% ipython --no-banner

In [1]: import numpy as np

In [2]: np.set_printoptions(precision=3, suppress=True, linewidth=200, sign=" ")

In [3]: F = np.load("test11.npy")

In [4]: F
Out[4]: 
array([[-4.028, -4.027,  1.303,  4.282, -4.875,  2.463,  4.207],
       [-8.01 , -0.033,  0.763, -1.417, -5.663,  0.579,  0.924],
       [-2.03 , -7.678,  1.391,  0.563, -1.518, -4.121, -3.923],
       [-2.4  , -7.707,  3.399,  0.42 , -4.712, -0.113,  0.941],
       [ 0.395, -0.375, -6.401,  5.113,  5.207, -1.018, -2.108],
       [ 4.544, -4.808, -1.886,  2.335, -4.982,  3.888, -2.7  ],
       [-2.738,  2.802, -4.749, -2.036,  7.574,  0.42 , -0.646],
       [-5.323, -5.267, -2.314,  2.631,  1.944, -3.601,  3.861],
       [ 0.537, -5.809,  5.163,  4.19 , -0.45 , -2.904,  3.622],
       [-3.097, -3.571, -3.068,  1.506, -4.227,  0.207, -6.933],
       [ 2.441,  0.237,  3.368, -4.034, -0.668, -7.248,  3.66 ],
       [ 0.283, -2.791, -5.668,  0.239,  7.666, -0.106,  1.076],
       [-2.668,  3.906, -1.787,  4.155,  6.072,  1.061,  4.378],
       [-1.645,  5.994,  0.868,  1.607,  5.236,  2.936, -4.689],
       [ 0.409,  6.887,  5.154, -0.433, -1.656,  0.661,  4.741],
       [-3.151, -4.476,  1.462,  3.836,  5.656, -2.764,  3.68 ],
       [-0.874, -3.276,  0.628, -7.137, -2.318,  5.39 ,  1.657],
       [-4.177,  0.895, -1.543,  3.85 , -4.757, -3.97 ,  5.114],
       [ 2.051,  3.246,  2.664, -0.429, -7.659, -3.329, -2.868],
       [-0.983, -0.087, -5.782,  2.996, -6.393,  0.028, -3.969],
       [ 2.827,  1.117,  3.76 , -5.329, -1.947,  3.883, -5.417],
       [ 4.749, -2.653,  4.914,  1.367,  0.274,  6.373,  1.923],
       [-1.993,  0.747, -3.337, -0.568,  0.084, -6.719, -6.233],
       [ 1.172,  4.711, -1.816,  3.86 ,  0.383,  7.198, -2.505],
       [ 1.246,  4.525,  4.276, -1.174,  1.161,  0.954, -7.487],
       [-4.16 ,  2.695,  4.387, -4.918, -5.   ,  2.543,  0.733],
       [-3.426,  0.019,  2.227,  2.938,  3.256, -7.73 , -2.076],
       [-1.549, -6.484,  2.38 ,  1.379, -1.47 ,  4.464, -5.089],
       [-1.113, -4.486,  3.899, -3.722,  0.76 ,  3.659,  5.968],
       [-2.255, -1.803,  2.759,  2.794,  7.933,  1.002,  3.509]])

In [5]: C2 = F.T @ F

In [6]: np.linalg.svd(F, compute_uv=False) ** 2
Out[6]: array([ 719.265,  638.428,  519.926,  411.902,  289.384,  218.891,  202.167])

In [7]: np.linalg.eigvalsh(C2)[::-1]
Out[7]: array([ 719.265,  638.428,  519.926,  411.902,  289.384,  218.891,  202.167])

In [8]: (F @ F.T).shape
Out[8]: (30, 30)

In [9]: np.diag(C2)
Out[9]: array([ 281.333,  512.681,  367.382,  312.569,  603.895,  441.531,  480.573])
